$ python3 -q
>>> import numpy as np
>>> from numpy import linalg as LA
>>> np.set_printoptions(suppress=True, linewidth=100)
>>> M = np.load("case19.npy")
>>> M
array([[-0.72, -1.01,  5.3 ],
       [-5.02, -1.52, 12.93],
       [ 0.27, -3.27,  3.06],
       [ 4.4 ,  7.19, -2.28],
       [ 2.54,  1.78, -0.02],
       [ 3.24,  2.47, -1.14],
       [-3.6 ,  8.02, 12.28],
       [ 2.66, -4.44, -1.47],
       [-0.26, -1.65,  4.34],
       [ 1.64,  8.14,  2.88],
       [ 3.01,  7.22,  0.22],
       [ 0.39, -0.28,  3.45],
       [ 0.75, -5.01,  1.85],
       [ 5.37,  7.19, -4.03],
       [ 1.22, -1.84,  1.64],
       [ 3.98,  0.59, -2.84],
       [ 4.17,  3.2 , -2.67],
       [ 3.28,  2.61, -1.18],
       [ 4.71,  0.42, -4.2 ],
       [ 2.8 , -4.23, -1.68],
       [ 3.24, -1.03, -1.84],
       [-1.52, -0.2 ,  6.9 ],
       [-3.  , -3.37,  8.93]])
>>> vec = np.array([-2, -3, 1])
>>> target = M @ vec
>>> beta, lr = np.zeros(3), 1 / LA.norm(M, 2) ** 2
>>> for i in range(6):
...     beta -= lr * M.T @ (M @ beta - target)
...     if i % 1 == 0: print(i, round(LA.norm(M @ beta - target), 2))
... 
0 24.89
1 10.92
2 5.56
3 3.67
4 2.96
5 2.55
>>> beta.round(2)
array([-1.75, -3.06,  1.12])
>>> rng = np.random.default_rng(29222)
>>> B = M + rng.integers(-2, 3, (23, 2)) @ rng.integers(-2, 3, (2, 3))
>>> B.round(2)
array([[ 4.28,  1.99,  6.3 ],
       [-8.02, -2.52, 13.93],
       [ 1.27, -3.27,  2.06],
       [ 2.4 ,  7.19, -0.28],
       [ 2.54,  1.78, -0.02],
       [ 1.24,  1.47, -1.14],
       [ 2.4 , 12.02, 14.28],
       [ 4.66, -4.44, -3.47],
       [-1.26, -1.65,  5.34],
       [-1.36,  7.14,  3.88],
       [ 7.01, 10.22,  2.22],
       [-1.61, -2.28,  1.45],
       [ 0.75, -5.01,  1.85],
       [ 5.37,  8.19, -2.03],
       [-0.78, -1.84,  3.64],
       [ 4.98,  1.59, -1.84],
       [ 7.17,  5.2 , -1.67],
       [ 1.28,  1.61, -1.18],
       [ 2.71, -1.58, -6.2 ],
       [ 1.8 , -4.23, -0.68],
       [ 0.24, -2.03, -0.84],
       [ 3.48,  2.8 ,  7.9 ],
       [-3.  , -4.37,  6.93]])
>>> np.round(LA.svd(B - M, compute_uv=False), 2) + 0
array([15.17,  6.99,  0.  ])
>>> np.round(B - M, 2)
array([[ 5.,  3.,  1.],
       [-3., -1.,  1.],
       [ 1.,  0., -1.],
       [-2.,  0.,  2.],
       [ 0.,  0.,  0.],
       [-2., -1.,  0.],
       [ 6.,  4.,  2.],
       [ 2.,  0., -2.],
       [-1.,  0.,  1.],
       [-3., -1.,  1.],
       [ 4.,  3.,  2.],
       [-2., -2., -2.],
       [ 0.,  0.,  0.],
       [ 0.,  1.,  2.],
       [-2.,  0.,  2.],
       [ 1.,  1.,  1.],
       [ 3.,  2.,  1.],
       [-2., -1.,  0.],
       [-2., -2., -2.],
       [-1.,  0.,  1.],
       [-3., -1.,  1.],
       [ 5.,  3.,  1.],
       [ 0., -1., -2.]])
>>> B = M / np.sqrt((M ** 2).mean(axis=1, keepdims=True))
>>> B[2].round(2)
array([ 0.1 , -1.26,  1.18])
>>> np.round(LA.norm(B, axis=1), 2)
array([1.73, 1.73, 1.73, 1.73, 1.73, 1.73, 1.73, 1.73, 1.73, 1.73, 1.73, 1.73, 1.73, 1.73, 1.73,
       1.73, 1.73, 1.73, 1.73, 1.73, 1.73, 1.73, 1.73])
>>> E = np.loadtxt("test17.csv", delimiter=",")
>>> E.round(2)
array([[0.43, 0.29, 0.14, 0.14],
       [0.17, 0.33, 0.17, 0.33],
       [0.29, 0.14, 0.43, 0.14],
       [0.33, 0.33, 0.  , 0.33]])
>>> # row-stochastic, so 1 is an eigenvalue
>>> f = np.array([-2, -2])
>>> np.round(np.cross(E[2, :3], E[1, :3]), 2)
array([-0.12,  0.02,  0.07])
>>> np.round(np.convolve(E[2], f), 2)
array([-0.57, -0.86, -1.14, -1.14, -0.29])
>>> np.round(np.array([np.convolve(row, f, "same") for row in E]), 2)
array([[-0.86, -1.43, -0.86, -0.57],
       [-0.33, -1.  , -1.  , -1.  ],
       [-0.57, -0.86, -1.14, -1.14],
       [-0.67, -1.33, -0.67, -0.67]])
>>> np.round(np.correlate(E[2], E[1], "full"), 2)
array([0.1 , 0.1 , 0.26, 0.21, 0.19, 0.12, 0.02])
>>> mat = np.loadtxt("arr.csv", delimiter=",")
>>> mat
array([[5., 2., 5.],
       [1., 2., 5.],
       [2., 1., 3.]])
>>> vec = np.array([-2, 0, 2])
>>> target = mat @ vec
>>> target
array([0., 8., 2.])
>>> np.round(LA.solve(mat, mat[:, 2]), 2)
array([0., 0., 1.])
>>> np.round(LA.solve(mat.T, mat[1]), 2)
array([ 0.,  1., -0.])
>>> np.round(LA.solve(mat, target + mat[:, 1]), 2)
array([-2.,  1.,  2.])
>>> np.round(LA.solve(mat, -3 * target), 2) + 0
array([ 6.,  0., -6.])
>>> w, evecs = LA.eig(mat)
>>> np.round(np.sort(LA.eigvals(LA.inv(mat))), 2)
array([0.12, 0.82, 2.56])
>>> np.round(mat @ evecs[:, 0] - w[0] * evecs[:, 0], 2) + 0
array([0., 0., 0.])
>>> B = mat / LA.norm(mat, axis=1, keepdims=True)
>>> C2 = B @ B.T
>>> (C2 - 2 * np.eye(3)).round(6).argmax(axis=1)
array([2, 2, 0])
>>> np.round(LA.norm(B, axis=1), 2)
array([1., 1., 1.])
>>> round(np.degrees(np.arccos(np.clip(C2[1, 2], -1, 1))), 2)
np.float64(22.01)
>>> np.argwhere(np.triu(np.abs(C2) > 0.95, 1))
array([[0, 2]])
>>> X = np.load("run8.npy")
>>> X
array([[3., 4., 0.],
       [4., 5., 4.],
       [0., 4., 0.]])
>>> round(float(LA.norm(E) ** 2 / LA.norm(E, 2) ** 2), 2)
1.18
>>> np.round(LA.norm(E, axis=0), 2)
array([0.64, 0.57, 0.48, 0.51])
>>> P = np.triu(np.array([[3, 7, -6], [6, 6, -8], [-2, -3, -7]]), 1) + np.eye(3)
>>> B = P @ X @ LA.inv(P)
>>> P @ X - X @ P
array([[ 28., -10.,  78.],
       [  0., -60.,  64.],
       [  0.,   0.,  32.]])
>>> round(LA.det(B), 2)
np.float64(-48.0)
>>> np.trace(B), np.trace(X)
(np.float64(8.0), np.float64(8.0))
>>> f = np.array([4, -4, -4])
>>> np.convolve(X[2], f)
array([  0.,  16., -16., -16.,   0.])
>>> np.cross(X[2, :3], X[0, :3])
array([  0.,   0., -12.])
>>> B = LA.inv(X)
>>> np.round(LA.det(X) * B, 2)
array([[-16.,  -0.,  16.],
       [ -0.,  -0., -12.],
       [ 16., -12.,  -1.]])
>>> round(float(LA.det(X) * LA.det(B)), 2)
1.0
>>> np.allclose(B, X.T)
False
>>> (np.abs(B) > 1e-9).astype(int)
array([[1, 0, 1],
       [0, 0, 1],
       [1, 1, 1]])
>>> round(float(LA.slogdet(X)[0]), 2)
-1.0
>>> arr = np.diag(np.array([-1, 0, 0]))
>>> arr
array([[-1,  0,  0],
       [ 0,  0,  0],
       [ 0,  0,  0]])
>>> # row 0 dominates
>>> w, evecs = LA.eigh(arr)
>>> vec = np.array([-5, -3, -6])
>>> np.round(LA.eigvalsh(arr[1:, 1:]), 2)
array([0., 0.])
>>> evecs * np.abs(w) @ evecs.T
array([[1., 0., 0.],
       [0., 0., 0.],
       [0., 0., 0.]])
>>> round(float(vec @ arr @ vec / (vec @ vec)), 2), w[0], w[-1]
(-0.36, np.float64(-1.0), np.float64(0.0))
>>> vec @ arr @ vec
np.int64(-25)
>>> t = np.radians(60)
>>> R = np.eye(3)
>>> R[1, 1] = R[2, 2] = np.cos(t)
>>> R[1, 2], R[2, 1] = -np.sin(t), np.sin(t)
>>> R.round(2)
array([[ 1.  ,  0.  ,  0.  ],
       [ 0.  ,  0.5 , -0.87],
       [ 0.  ,  0.87,  0.5 ]])
>>> B = arr @ R.T
>>> B
array([[-1.,  0.,  0.],
       [ 0.,  0.,  0.],
       [ 0.,  0.,  0.]])
>>> B = arr[0, 0] * arr[1:] - np.outer(arr[1:, 0], arr[0])
>>> B
array([[0, 0, 0],
       [0, 0, 0]])
>>> np.flatnonzero(~B.round(6).any(axis=1))
array([0, 1])
>>> arr[:, 0] / arr[0, 0]
array([ 1., -0., -0.])
>>> W0 = np.loadtxt("sample11.csv", delimiter=",")
>>> W0
array([[ 3.,  0.,  0.,  0.],
       [ 4., -2.,  0.,  0.],
       [ 3.,  2.,  5.,  0.],
       [-2.,  5., -2., -3.]])
>>> z = rng.permutation(4)
>>> z
array([0, 1, 2, 3])
>>> B = W0[z][:, z]
>>> np.round(np.sort(np.abs(LA.eigvals(B))), 2)
array([2., 3., 3., 5.])
>>> round(float(LA.det(B)), 2), round(LA.det(W0[z]), 2)
(90.0, np.float64(90.0))
>>> np.allclose(B, W0)
True
>>> t3 = np.stack([M, 2 * M, M[::-1]])
>>> np.round(LA.norm(t3, axis=(1, 2)), 2)
array([34.96, 69.93, 34.96])
>>> LA.matrix_rank(t3)
array([3, 3, 3])
>>> LA.matrix_rank(t3.reshape(3, -1))
np.int64(2)
>>> def softmax(z):
...     e = np.exp(z - z.max(axis=-1, keepdims=True))
...     return e / e.sum(axis=-1, keepdims=True)
... 
>>> np.round(softmax(W0[1]), 2) + 0
array([0.96, 0.  , 0.02, 0.02])
>>> np.round(softmax(W0[1] + 3), 2) + 0
array([0.96, 0.  , 0.02, 0.02])
>>> np.round(softmax(10 * W0[1]), 2) + 0
array([1., 0., 0., 0.])
>>> np.round(softmax(W0).sum(axis=1), 2)
array([1., 1., 1., 1.])
>>> S = W0 @ W0.T / np.sqrt(4)
>>> np.round(softmax(S + np.triu(np.full(S.shape, -np.inf), 1)), 2) + 0
array([[1.  , 0.  , 0.  , 0.  ],
       [0.02, 0.98, 0.  , 0.  ],
       [0.  , 0.  , 1.  , 0.  ],
       [0.  , 0.  , 0.  , 1.  ]])
>>> softmax(S).round(6).argmax(axis=1)
array([1, 1, 2, 3])
>>> np.round(softmax(S)[1] @ W0, 2) + 0
array([ 3.98, -1.95,  0.01,  0.  ])
>>> np.round(softmax(S), 2) + 0
array([[0.15, 0.69, 0.15, 0.  ],
       [0.02, 0.98, 0.  , 0.  ],
       [0.  , 0.  , 1.  , 0.  ],
       [0.  , 0.  , 0.  , 1.  ]])
>>> K = np.load("layer15.npy")
>>> K
array([[-1.04,  1.58, -4.04],
       [-2.59, -2.  , -5.59],
       [-3.41, -1.97, -6.41],
       [-0.02,  2.48, -3.02],
       [ 1.13,  2.32, -1.87],
       [ 0.25,  2.73, -2.75],
       [-0.28,  1.13, -3.28],
       [-2.01, -0.61, -5.01],
       [ 0.97,  2.47, -2.03],
       [ 0.67,  0.7 , -2.33],
       [ 1.11,  3.27, -1.89],
       [ 0.23,  3.15, -2.77],
       [ 2.97,  4.62, -0.03],
       [-0.13,  1.62, -3.13],
       [-0.34,  0.74, -3.34]])
>>> Q, R = LA.qr(K)
>>> Q.shape, R.shape
((15, 3), (3, 3))
